% python3 -q
>>> import numpy as np
>>> np.set_printoptions(precision=2, suppress=True, linewidth=140)
>>> rd = lambda a: np.round(a, 2) + 0
>>> feats = np.loadtxt("dump.csv", delimiter=",")
>>> feats
array([[0., 1., 1., 0.],
       [1., 0., 0., 0.],
       [1., 0., 0., 1.],
       [0., 0., 1., 0.]])
>>> # symmetric
>>> np.all(np.linalg.eigvalsh(feats) > 0)
np.False_
>>> print([round(float(np.linalg.det(feats[:i, :i])), 2) + 0 for i in range(1, 5)])
[0.0, -1.0, 0.0, 1.0]
>>> rd(np.linalg.eigvalsh(feats).min())
np.float64(-1.62)
>>> A2 = np.array([[1, 1], [2, 0]])
>>> C = np.array([[3, 9, 7], [8, 7, 0], [1, 6, 6]])
>>> arr = np.block([[A2, np.zeros((2, 3))], [np.zeros((3, 2)), C]])
>>> arr
array([[1., 1., 0., 0., 0.],
       [2., 0., 0., 0., 0.],
       [0., 0., 3., 9., 7.],
       [0., 0., 8., 7., 0.],
       [0., 0., 1., 6., 6.]])
>>> x = np.array([1, -3, 8, 5, 6])
>>> np.sign((arr @ x).round(6))
array([-1.,  1.,  1.,  1.,  1.])
>>> np.einsum("ij,j->i", arr, x)
array([ -2.,   2., 111.,  99.,  74.])
>>> arr @ (2 * x)
array([ -4.,   4., 222., 198., 148.])
>>> arr * x
array([[ 1., -3.,  0.,  0.,  0.],
       [ 2., -0.,  0.,  0.,  0.],
       [ 0., -0., 24., 45., 42.],
       [ 0., -0., 64., 35.,  0.],
       [ 0., -0.,  8., 30., 36.]])
>>> arr @ np.eye(5)[0]
array([1., 2., 0., 0., 0.])
>>> E = np.loadtxt("arr.csv", delimiter=",")
>>> E
array([[3., 1., 3., 0.],
       [0., 1., 1., 1.],
       [1., 1., 1., 3.],
       [0., 2., 2., 0.]])
>>> G = E.T @ E
>>> np.allclose(G, G.T)
True
>>> G
array([[10.,  4., 10.,  3.],
       [ 4.,  7.,  9.,  4.],
       [10.,  9., 15.,  4.],
       [ 3.,  4.,  4., 10.]])
>>> (E @ E.T).shape
(4, 4)
>>> np.diag(G)
array([10.,  7., 15., 10.])
>>> print(rd(np.linalg.det(G)))
16.0
>>> np.trace(G)
np.float64(42.0)
>>> rd(np.abs(np.linalg.eigvals(G)).max())
np.float64(29.36)
>>> np.allclose(G @ G.T, G.T @ G)
True
>>> G @ G
array([[225., 170., 298., 116.],
       [170., 162., 254., 116.],
       [298., 254., 422., 166.],
       [116., 116., 166., 141.]])
>>> Q = E.astype(float).copy()
>>> for j in range(4):
...     Q[:, j] -= Q[:, :j] @ (Q[:, :j].T @ Q[:, j])
...     Q[:, j] /= np.linalg.norm(Q[:, j])
... 
>>> print(rd(Q))
[[ 0.95 -0.09  0.3   0.  ]
 [ 0.    0.43  0.12  0.89]
 [ 0.32  0.26 -0.91  0.  ]
 [ 0.    0.86  0.24 -0.45]]
>>> rd(Q.T @ E)
array([[ 3.16,  1.26,  3.16,  0.95],
       [ 0.  ,  2.32,  2.15,  1.2 ],
       [ 0.  ,  0.  ,  0.61, -2.62],
       [ 0.  ,  0.  ,  0.  ,  0.89]])
>>> print(rd(Q.T @ Q))
[[1. 0. 0. 0.]
 [0. 1. 0. 0.]
 [0. 0. 1. 0.]
 [0. 0. 0. 1.]]
>>> left, sig, Vh = np.linalg.svd(E, full_matrices=False)
>>> print(rd(left.T @ left))
[[1. 0. 0. 0.]
 [0. 1. 0. 0.]
 [0. 0. 1. 0.]
 [0. 0. 0. 1.]]
>>> rd(Vh @ Vh.T)
array([[1., 0., 0., 0.],
       [0., 1., 0., 0.],
       [0., 0., 1., 0.],
       [0., 0., 0., 1.]])
>>> print(rd(sig))
[5.42 2.89 2.07 0.12]
>>> print(rd(sig / sig[0]))
[1.   0.53 0.38 0.02]
>>> print(rd(left.T @ E @ Vh.T))
[[5.42 0.   0.   0.  ]
 [0.   2.89 0.   0.  ]
 [0.   0.   2.07 0.  ]
 [0.   0.   0.   0.12]]
>>> rd(np.linalg.norm(E, 2) / np.linalg.norm(E))
np.float64(0.84)
>>> np.linalg.cond(E) > 100
np.False_
>>> round(np.log10(np.linalg.cond(E)))
2
>>> np.linalg.matrix_rank(E, rtol=0.1)
np.int64(3)
>>> m1 = np.load("x.npy")
>>> m1
array([[ 3.42, -0.21,  0.01],
       [ 2.11,  1.59, -0.07],
       [-4.6 ,  1.4 , -0.11],
       [-9.74,  0.11, -0.01],
       [ 0.78, -0.86, -0.05],
       [-5.12,  2.22,  0.17],
       [ 4.58, -0.54,  0.11],
       [-1.25,  1.56,  0.07],
       [-4.69,  1.12, -0.07],
       [ 2.77, -1.94, -0.26],
       [ 1.13,  0.27,  0.14],
       [-2.53,  0.74,  0.  ],
       [-0.29, -0.21,  0.32],
       [ 7.5 ,  0.3 ,  0.1 ],
       [-2.92,  0.98, -0.05],
       [-7.03, -1.46,  0.24],
       [ 5.58, -1.01,  0.15],
       [-0.23,  1.72,  0.03],
       [ 3.85, -1.65, -0.35],
       [-1.13, -1.88,  0.05],
       [-2.11,  1.3 , -0.16],
       [-6.54,  0.79, -0.4 ],
       [-7.13, -1.15, -0.26],
       [ 1.68, -0.88, -0.21],
       [ 4.86,  2.31,  0.07],
       [ 0.44,  1.22, -0.38],
       [-8.46, -0.82, -0.04]])
>>> # column 0 dominates
>>> left, sig, Vh = np.linalg.svd(E)
>>> rd(sig)
array([5.42, 2.89, 2.07, 0.12])
>>> A2 = left[:, :3] @ np.diag(sig[:3]) @ Vh[:3]
>>> print(np.linalg.matrix_rank(E, rtol=0.05))
3
>>> rd(A2)
array([[ 3.  ,  1.01,  2.99,  0.  ],
       [ 0.04,  1.07,  0.93,  0.99],
       [ 0.99,  0.98,  1.02,  3.  ],
       [-0.02,  1.97,  2.03,  0.01]])
>>> np.abs(np.diag(np.linalg.qr(A2)[1])) > 1e-9
array([ True,  True,  True, False])
>>> np.allclose(A2[:-1].T @ np.linalg.lstsq(A2[:-1].T, A2[-1])[0], A2[-1])
True
>>> G = np.cov(m1, rowvar=False)
>>> G.shape
(3, 3)
>>> print(rd(np.linalg.eigvalsh(G)[::-1]))
[21.3   1.64  0.03]
>>> rd(np.corrcoef(m1[:, 2], m1[:, 0])[0, 1])
np.float64(0.11)
>>> np.argwhere(np.triu(np.abs(np.corrcoef(m1.T)) > 0.8, 1))
array([], shape=(0, 2), dtype=int64)
>>> rd(G)
array([[21.29, -0.46,  0.09],
       [-0.46,  1.65,  0.02],
       [ 0.09,  0.02,  0.03]])
>>> u = np.array([8, 3])
>>> print(rd(np.correlate(G[2], G[0], "full")))
[ 0.01 -0.04  1.94  0.38  0.73]
>>> rd(np.polyval(u, G[2]))
array([3.73, 3.15, 3.27])
>>> rd(np.array([np.convolve(row, u, "same") for row in G]))
array([[170.29,  60.2 ,  -0.64],
       [ -3.66,  11.86,   5.11],
       [  0.73,   0.42,   0.33]])
>>> t = np.radians(30)
>>> r_ = np.eye(3)
>>> r_[0, 0] = r_[2, 2] = np.cos(t)
>>> r_[0, 2], r_[2, 0] = -np.sin(t), np.sin(t)
>>> rd(r_)
array([[ 0.87,  0.  , -0.5 ],
       [ 0.  ,  1.  ,  0.  ],
       [ 0.5 ,  0.  ,  0.87]])
>>> A2 = m1 @ r_.T
>>> np.allclose(np.linalg.norm(m1, axis=1), np.linalg.norm(A2, axis=1))
True
>>> np.allclose(m1 @ m1.T, A2 @ A2.T)
True
>>> print(rd(np.linalg.det(r_)), rd(np.trace(r_)))
1.0 2.73
>>> rd(np.linalg.svd(m1, compute_uv=False)), rd(np.linalg.svd(A2, compute_uv=False))
(array([24.03,  6.59,  0.95]), array([24.03,  6.59,  0.95]))
>>> K = np.load("test7.npy")
>>> rd(K)
array([[ 0.55,  0.8 ,  0.24],
       [ 0.09,  0.23, -0.97],
       [ 0.83, -0.56, -0.05]])
>>> u = np.array([0, -1])
>>> rd(np.cross(K[1, :3], K[2, :3]))
array([-0.55, -0.8 , -0.24])
>>> np.polyval(u, K[1])
array([-1., -1., -1.])
>>> rd(np.correlate(K[1], K[2], "full"))
array([ 0.  , -0.06,  0.  ,  0.73, -0.8 ])
>>> rd(np.convolve(K[1], u))
array([ 0.  , -0.09, -0.23,  0.97])
>>> rng = np.random.default_rng(2012)
>>> idx = rng.permutation(3)
>>> print(idx)
[1 2 0]
>>> A2 = K[idx][:, idx]
>>> np.allclose(A2, K)
False
>>> Q = K.astype(float).copy()
>>> for j in range(3):
...     Q[:, j] -= Q[:, :j] @ (Q[:, :j].T @ Q[:, j])
...     Q[:, j] /= np.linalg.norm(Q[:, j])
... 
>>> rd(Q.T @ Q)
array([[1., 0., 0.],
       [0., 1., 0.],
       [0., 0., 1.]])
>>> rd(Q)
array([[ 0.55,  0.8 ,  0.24],
       [ 0.09,  0.23, -0.97],
       [ 0.83, -0.56, -0.05]])
>>> X = np.tril(np.array([[3, 5], [-1, 4]]), -1) + np.eye(2, dtype=int)
>>> X
array([[ 1,  0],
       [-1,  1]])
>>> x = np.array([3, 1])
>>> X @ np.ones(2)
array([1., 0.])
>>> np.einsum("ij,j->i", X, x)
array([ 3, -2])
>>> print(X * x)
[[ 3  0]
 [-3  1]]
>>> np.sign((X @ x).round(6))
array([ 1, -1])
>>> (X @ x).argmax()
np.int64(0)
>>> data = np.loadtxt("data.csv", delimiter=",")
>>> print(data)
[[ 1.  0.  0.  0.  0.]
 [-2.  1.  0.  0.  0.]
 [ 3.  4.  1.  0.  0.]
 [ 0.  1.  2.  1.  0.]
 [-1. -1. -2. -3.  1.]]
>>> # triangular
>>> idx = rng.permutation(2)
>>> A2 = X[:, idx] * rng.choice([-1, 1], 2)
>>> A2
array([[-1,  0],
       [ 1, -1]])
>>> left, _, Vh = np.linalg.svd(X.T @ A2)
>>> rd(np.linalg.lstsq(X, A2)[0])
array([[-1.,  0.],
       [ 0., -1.]])
>>> print(rd(left @ Vh))
[[-1.  0.]
 [ 0. -1.]]
>>> evals, vecs = np.linalg.eig(A2)
>>> A2 @ vecs[:, 0] - evals[0] * vecs[:, 0]
array([0., 0.])
>>> np.prod(evals)
np.float64(1.0)
>>> x = np.array([5, 4, -3])
>>> 3 - np.linalg.matrix_rank(K - np.eye(3), tol=1e-8)
np.int64(0)
>>> print(rd(np.linalg.det(K)))
-1.0
>>> print(rd(np.linalg.inv(K)))
[[ 0.55  0.09  0.83]
 [ 0.8   0.23 -0.56]
 [ 0.24 -0.97 -0.05]]
>>> rd(np.linalg.norm(x)), rd(np.linalg.norm(K @ x))
(np.float64(7.07), np.float64(7.07))
